$ ipython --no-banner

In [1]: import numpy as np

In [2]: np.set_printoptions(precision=1, suppress=True, linewidth=120, legacy="1.25")

In [3]: A = np.loadtxt("data.csv", delimiter=",")

In [4]: print(A)
[[ 0.7  0.  -0.7  0. ]
 [ 0.   1.   0.   0. ]
 [ 0.7  0.   0.7  0. ]
 [ 0.   0.   0.   1. ]]

In [5]: np.linalg.norm(A, axis=0)
Out[5]: array([1., 1., 1., 1.])

In [6]: print(np.round(A.T @ A, 1) + 0)
[[1. 0. 0. 0.]
 [0. 1. 0. 0.]
 [0. 0. 1. 0.]
 [0. 0. 0. 1.]]

In [7]: np.round(A @ A.T, 1) + 0
Out[7]: 
array([[1., 0., 0., 0.],
       [0., 1., 0., 0.],
       [0., 0., 1., 0.],
       [0., 0., 0., 1.]])

In [8]: print(A[:, 2] @ A[:, 1])
0.0

In [9]: x = np.array([2, 0, 0, 2])

In [10]: np.round(np.linalg.det(A), 1)
Out[10]: 1.0

In [11]: np.linalg.inv(A)
Out[11]: 
array([[ 0.7,  0. ,  0.7,  0. ],
       [ 0. ,  1. ,  0. ,  0. ],
       [-0.7,  0. ,  0.7,  0. ],
       [ 0. ,  0. ,  0. ,  1. ]])

In [12]: np.sort(np.abs(np.degrees(np.angle(np.linalg.eigvals(A)))))
Out[12]: array([ 0.,  0., 45., 45.])

In [13]: np.abs(np.linalg.eigvals(A))
Out[13]: array([1., 1., 1., 1.])

In [14]: [p for p in range(1, 25) if np.allclose(np.linalg.matrix_power(A, p), np.eye(4))]
Out[14]: [8, 16, 24]

In [15]: round(np.linalg.norm(x), 1), round(float(np.linalg.norm(A @ x)), 1)
Out[15]: (2.8, 2.8)
